$ python -q
>>> import numpy as np
>>> from numpy import linalg as LA
>>> np.set_printoptions(precision=3, suppress=True, linewidth=100)
>>> W0 = np.load("x.npy")
>>> W0
array([[ 0.751,  0.046,  0.486, -0.319,  0.021, -0.094,  0.264, -0.134, -0.146, -0.076,  0.251,
         0.02 ],
       [ 0.046,  0.891, -0.22 , -0.175,  0.204, -0.099,  0.279, -0.192, -0.14 ,  0.074, -0.457,
        -0.349],
       [ 0.486, -0.22 ,  1.202, -0.157, -0.393,  0.133, -0.269, -0.089,  0.184, -0.231,  0.063,
         0.071],
       [-0.319, -0.175, -0.157,  1.283,  0.126, -0.117, -0.187, -0.042,  0.15 ,  0.338,  0.096,
        -0.135],
       [ 0.021,  0.204, -0.393,  0.126,  0.981,  0.399,  0.144, -0.708, -0.346, -0.137, -0.197,
        -0.011],
       [-0.094, -0.099,  0.133, -0.117,  0.399,  1.213, -0.022, -0.414, -0.356, -0.031, -0.109,
        -0.302],
       [ 0.264,  0.279, -0.269, -0.187,  0.144, -0.022,  1.41 ,  0.248, -0.217, -0.186, -0.502,
        -0.021],
       [-0.134, -0.192, -0.089, -0.042, -0.708, -0.414,  0.248,  0.787,  0.493,  0.223,  0.178,
         0.106],
       [-0.146, -0.14 ,  0.184,  0.15 , -0.346, -0.356, -0.217,  0.493,  1.528,  0.219,  0.432,
         0.239],
       [-0.076,  0.074, -0.231,  0.338, -0.137, -0.031, -0.186,  0.223,  0.219,  1.13 ,  0.146,
         0.199],
       [ 0.251, -0.457,  0.063,  0.096, -0.197, -0.109, -0.502,  0.178,  0.432,  0.146,  1.079,
        -0.107],
       [ 0.02 , -0.349,  0.071, -0.135, -0.011, -0.302, -0.021,  0.106,  0.239,  0.199, -0.107,
         0.744]])
>>> # symmetric
>>> LA.matrix_rank(W0, rtol=0.1)
np.int64(9)
>>> [round(float(x), 3) for x in LA.svd(W0, compute_uv=False)[:3]]
[3.0, 2.0, 2.0]
>>> LA.lstsq(W0[:-1].T, W0[-1])[2]
np.int32(9)
>>> np.abs(np.diag(LA.qr(W0)[1])) > 1e-9
array([ True,  True,  True,  True,  True,  True,  True,  True,  True, False, False, False])
>>> rank = LA.matrix_rank(W0)
>>> rank
np.int64(9)
>>> N = LA.svd(W0)[2][rank:].T
>>> N.shape
(12, 3)
>>> LA.matrix_rank(W0.T @ W0), LA.matrix_rank(W0 @ W0.T)
(np.int64(9), np.int64(9))
>>> np.allclose(W0 @ N, 0)
True
>>> [int(LA.matrix_rank(W0[:i])) for i in range(1, len(W0) + 1)]
[1, 2, 3, 4, 5, 6, 7, 8, 9, 9, 9, 9]
>>> F = np.array([[-0.3, 0.5, -0.1],
...     [-0.2, -0.9, 1.3],
...     [-0.8, -0.5, -0.2],
...     [-0.1, -0.3, -1.8],
...     [0.9, 0.4, -0.2],
...     [-1.6, 0.5, -0.1],
...     [0.2, 0.2, -0.2],
...     [-0.7, 1.7, 0.6],
...     [-0.9, 0.6, 0.7],
...     [-0.1, -0.5, -0.4],
...     [0.0, 1.3, 0.3],
...     [-0.3, -1.4, -1.4],
...     [10.0, 12.0, 22.0]])
>>> # row 12 is much longer than the rest
>>> rng = np.random.default_rng(478)
>>> z = rng.permutation(3)
>>> Y = F[:, z] * rng.choice([-1, 1], 3)
>>> Y
array([[  0.3,  -0.1,  -0.5],
       [  0.2,   1.3,   0.9],
       [  0.8,  -0.2,   0.5],
       [  0.1,  -1.8,   0.3],
       [ -0.9,  -0.2,  -0.4],
       [  1.6,  -0.1,  -0.5],
       [ -0.2,  -0.2,  -0.2],
       [  0.7,   0.6,  -1.7],
       [  0.9,   0.7,  -0.6],
       [  0.1,  -0.4,   0.5],
       [ -0. ,   0.3,  -1.3],
       [  0.3,  -1.4,   1.4],
       [-10. ,  22. , -12. ]])
>>> left, _, Vt = LA.svd(F.T @ Y)
>>> z
array([0, 2, 1])
